% python3 -q
>>> import numpy as np
>>> np.set_printoptions(suppress=True, linewidth=160)
>>> A = np.load("block14.npy")
>>> print(A)
[[-0.4  0.2  2.2  1. ]
 [ 0.7 -1.3 -1.2 -0.9]
 [ 0.   1.6  1.3  0.8]
 [ 1.4  0.   0.4 -2.2]]
>>> O, V = np.linalg.qr(A[:, :3])[0], np.linalg.qr(A[:, 3:])[0]
>>> sig = np.linalg.svd(O.T @ V, compute_uv=False)
>>> np.round(np.degrees(np.arccos(sig.clip(0, 1))), 2)
array([14.04])
>>> round(float(np.linalg.norm(O @ O.T - V @ V.T, 2)), 2)
1.0
>>> (sig > 0.9).sum()
np.int64(1)
>>> round(float(np.linalg.eigvals(A).sum().real), 2)
-2.6
>>> np.round(np.poly(A), 2)
array([ 1.  ,  2.6 , -0.75, -4.17, -4.31])
>>> np.round(np.linalg.det(A[::-1]), 2)
np.float64(-4.31)
>>> round(np.einsum("ij,ji->", A, A), 2)
np.float64(8.26)
>>> print(np.round(np.linalg.det(A.T), 2))
-4.31
>>> rng = np.random.default_rng(96010)
>>> z = rng.permutation(4)
>>> print(z)
[0 3 1 2]
>>> A2 = A[z][:, z]
>>> np.round(np.sort(np.abs(np.linalg.eigvals(A2))), 2)
array([1.1 , 1.1 , 1.43, 2.51])
>>> np.round(A.mean(axis=0), 2)
array([ 0.42,  0.12,  0.68, -0.33])
>>> np.round(A.sum(axis=1), 2)
array([ 3. , -2.7,  3.7, -0.4])
>>> print(np.unravel_index(np.abs(A).argmax(), A.shape))
(np.int64(0), np.int64(2))
>>> print(A.shape)
(4, 4)
>>> np.abs(A).max()
np.float64(2.2)
>>> round(np.linalg.norm(A), 2)
np.float64(4.72)
>>> print(np.round(np.diff(A, axis=0), 2))
[[ 1.1 -1.5 -3.4 -1.9]
 [-0.7  2.9  2.5  1.7]
 [ 1.4 -1.6 -0.9 -3. ]]
>>> np.round(A - A[0], 2)
array([[ 0. ,  0. ,  0. ,  0. ],
       [ 1.1, -1.5, -3.4, -1.9],
       [ 0.4,  1.4, -0.9, -0.2],
       [ 1.8, -0.2, -1.8, -3.2]])
>>> np.linalg.matrix_rank(A)
np.int64(4)
>>> np.round(np.linalg.svd(A, compute_uv=False), 2)
array([3.84, 2.4 , 1.29, 0.36])
>>> np.count_nonzero(A)
np.int64(14)
>>> T = np.stack([A, -2 * A, A[::-1]])
>>> np.linalg.matrix_rank(T)
array([4, 4, 4])
>>> print(np.einsum("bij,cij->bc", T, T))
[[ 22.32 -44.64 -12.48]
 [-44.64  89.28  24.96]
 [-12.48  24.96  22.32]]
>>> (T @ A.T).shape
(3, 4, 4)
